In [1]: import numpy as np

In [2]: import numpy.linalg as la

In [3]: np.set_printoptions(precision=1, suppress=True, linewidth=120, legacy="1.25")

In [4]: E = np.load("run7.npy")

In [5]: print(E)
[[0 0 0 1 0 0 0 0 1 0]
 [0 0 1 0 0 0 1 1 1 0]
 [0 1 0 0 0 0 0 1 1 1]
 [1 0 0 0 1 0 0 0 0 0]
 [0 0 0 1 0 0 1 0 1 1]
 [0 0 0 0 0 0 0 1 1 0]
 [0 1 0 0 1 0 0 0 1 0]
 [0 1 1 0 0 1 0 0 0 0]
 [1 1 1 0 1 1 1 0 0 0]
 [0 0 1 0 1 0 0 0 0 0]]

In [6]: # equal to its transpose

In [7]: print(E @ E)
[[2 1 1 0 2 1 1 0 0 0]
 [1 4 2 0 2 2 1 1 2 1]
 [1 2 4 0 2 2 2 1 1 0]
 [0 0 0 2 0 0 1 0 2 1]
 [2 2 2 0 4 1 1 0 1 0]
 [1 2 2 0 1 2 1 0 0 0]
 [1 1 2 1 1 1 3 1 2 1]
 [0 1 1 0 0 0 1 3 3 1]
 [0 2 1 2 1 0 2 3 6 2]
 [0 1 0 1 0 0 1 1 2 2]]

In [8]: print(np.trace(E @ E @ E) // 6)
4

In [9]: print(E.sum(axis=0))
[2 4 4 2 4 2 3 3 6 2]

In [10]: low = np.diag(E.sum(axis=1)) - E

In [11]: print(low)
[[ 2  0  0 -1  0  0  0  0 -1  0]
 [ 0  4 -1  0  0  0 -1 -1 -1  0]
 [ 0 -1  4  0  0  0  0 -1 -1 -1]
 [-1  0  0  2 -1  0  0  0  0  0]
 [ 0  0  0 -1  4  0 -1  0 -1 -1]
 [ 0  0  0  0  0  2  0 -1 -1  0]
 [ 0 -1  0  0 -1  0  3  0 -1  0]
 [ 0 -1 -1  0  0 -1  0  3  0  0]
 [-1 -1 -1  0 -1 -1 -1  0  6  0]
 [ 0  0 -1  0 -1  0  0  0  0  2]]

In [12]: print(round(la.det(low[1:, 1:])))
1691

In [13]: print(np.round(la.eigvalsh(low), 1) + 0)
[0.  0.9 1.4 2.1 2.5 2.8 4.5 5.  5.4 7.4]

In [14]: print((la.eigvalsh(low) < 1e-8).sum())
1

In [15]: print(round(np.trace(la.pinv(low) @ low), 1))
9.0

In [16]: print(la.lstsq(low[:-1].T, low[-1])[2])
9

In [17]: print(np.allclose(low[:-1].T @ la.lstsq(low[:-1].T, low[-1])[0], low[-1]))
True

In [18]: print(np.abs(np.diag(la.qr(low)[1])) > 1e-9)
[ True  True  True  True  True  True  True  True  True False]

In [19]: vals, evecs = la.eigh(E)

In [20]: print(la.svd(E, compute_uv=False))
[3.6 2.7 1.7 1.7 1.5 1.2 0.9 0.7 0.2 0.1]

In [21]: print(np.round(evecs @ np.diag(vals) @ evecs.T, 1) + 0)
[[0. 0. 0. 1. 0. 0. 0. 0. 1. 0.]
 [0. 0. 1. 0. 0. 0. 1. 1. 1. 0.]
 [0. 1. 0. 0. 0. 0. 0. 1. 1. 1.]
 [1. 0. 0. 0. 1. 0. 0. 0. 0. 0.]
 [0. 0. 0. 1. 0. 0. 1. 0. 1. 1.]
 [0. 0. 0. 0. 0. 0. 0. 1. 1. 0.]
 [0. 1. 0. 0. 1. 0. 0. 0. 1. 0.]
 [0. 1. 1. 0. 0. 1. 0. 0. 0. 0.]
 [1. 1. 1. 0. 1. 1. 1. 0. 0. 0.]
 [0. 0. 1. 0. 1. 0. 0. 0. 0. 0.]]

In [22]: print(np.round(la.eigvalsh(E @ E), 1) + 0)
[ 0.   0.1  0.5  0.8  1.4  2.3  2.9  3.   7.6 13.3]

In [23]: print(la.eigvalsh(E + 5 * np.eye(10)))
[2.3 3.3 3.5 3.8 4.9 5.2 5.7 5.9 6.7 8.6]

In [24]: print(vals)
[-2.7 -1.7 -1.5 -1.2 -0.1  0.2  0.7  0.9  1.7  3.6]

In [25]: print(np.unique(vals.round(6) + 0, return_counts=True)[1])
[1 1 1 1 1 1 1 1 1 1]

In [26]: arr = np.load("arr.npy")

In [27]: print(arr)
[[-2  2 -4  4]
 [ 0 -1  0 -2]
 [-2  2  0  0]
 [ 0 -1  0  0]]

In [28]: vals, evecs = la.eig(arr)

In [29]: print(arr @ evecs[:, 0] - vals[0] * evecs[:, 0])
[0. 0. 0. 0.]

In [30]: m1 = np.load("data.npy")

In [31]: print(m1)
[[ 0 -2  0  0  0  0  0  0 -8]
 [-5 -1  0  2 -7  3  0  0  0]
 [ 0  4  0  0  0  0  0  0  1]]

In [32]: # column 6 repeats column 2

In [33]: rng = np.random.default_rng(44881)

In [34]: Y = m1 + rng.integers(-2, 3, (3, 2)) @ rng.integers(-2, 3, (2, 9))

In [35]: print(Y)
[[ 4 -2 -4  4 -2  0 -4  2 -8]
 [-3 -5 -2  4 -8  3  2 -1 -2]
 [ 0  6  0  0  0  0 -2  1  2]]

In [36]: print(la.matrix_rank(Y - m1, tol=1e-8))
2

In [37]: print(np.abs(Y - m1).sum(axis=1))
[20 16  6]

In [38]: print(m1[2] @ m1[1])
-4

In [39]: print(round(la.norm(m1, 1), 1), round(la.norm(m1, np.inf), 1))
9.0 18.0

In [40]: print(la.norm(m1, axis=1).argmax())
1

In [41]: f, r1 = m1[1], m1[0]

In [42]: print(f @ f)
88

In [43]: print(f @ r1)
2

In [44]: p = (f @ r1) / (f @ f) * f

In [45]: print(la.matrix_rank(np.outer(f, r1)))
1

In [46]: print(np.outer(f, r1))
[[  0  10   0   0   0   0   0   0  40]
 [  0   2   0   0   0   0   0   0   8]
 [  0   0   0   0   0   0   0   0   0]
 [  0  -4   0   0   0   0   0   0 -16]
 [  0  14   0   0   0   0   0   0  56]
 [  0  -6   0   0   0   0   0   0 -24]
 [  0   0   0   0   0   0   0   0   0]
 [  0   0   0   0   0   0   0   0   0]
 [  0   0   0   0   0   0   0   0   0]]

In [47]: print(np.round(r1 - p, 1) + 0)
[ 0.1 -2.   0.   0.   0.2 -0.1  0.   0.  -8. ]

In [48]: print(round(la.norm(f + r1) ** 2 + la.norm(f - r1) ** 2, 1))
312.0

In [49]: print(np.round((r1 - p) @ f, 1))
-0.0

In [50]: print(p.round(1) + 0)
[-0.1  0.   0.   0.  -0.2  0.1  0.   0.   0. ]

In [51]: Y = m1 / np.sqrt((m1 ** 2).mean(axis=1, keepdims=True))

In [52]: print(m1 - m1.mean(axis=1, keepdims=True))
[[ 1.1 -0.9  1.1  1.1  1.1  1.1  1.1  1.1 -6.9]
 [-4.1 -0.1  0.9  2.9 -6.1  3.9  0.9  0.9  0.9]
 [-0.6  3.4 -0.6 -0.6 -0.6 -0.6 -0.6 -0.6  0.4]]

In [53]: print(la.matrix_rank(m1 - m1.mean(axis=1, keepdims=True)))
3

In [54]: print(la.matrix_rank(Y) == la.matrix_rank(m1))
True

In [55]: print(Y[2])
[0.  2.9 0.  0.  0.  0.  0.  0.  0.7]
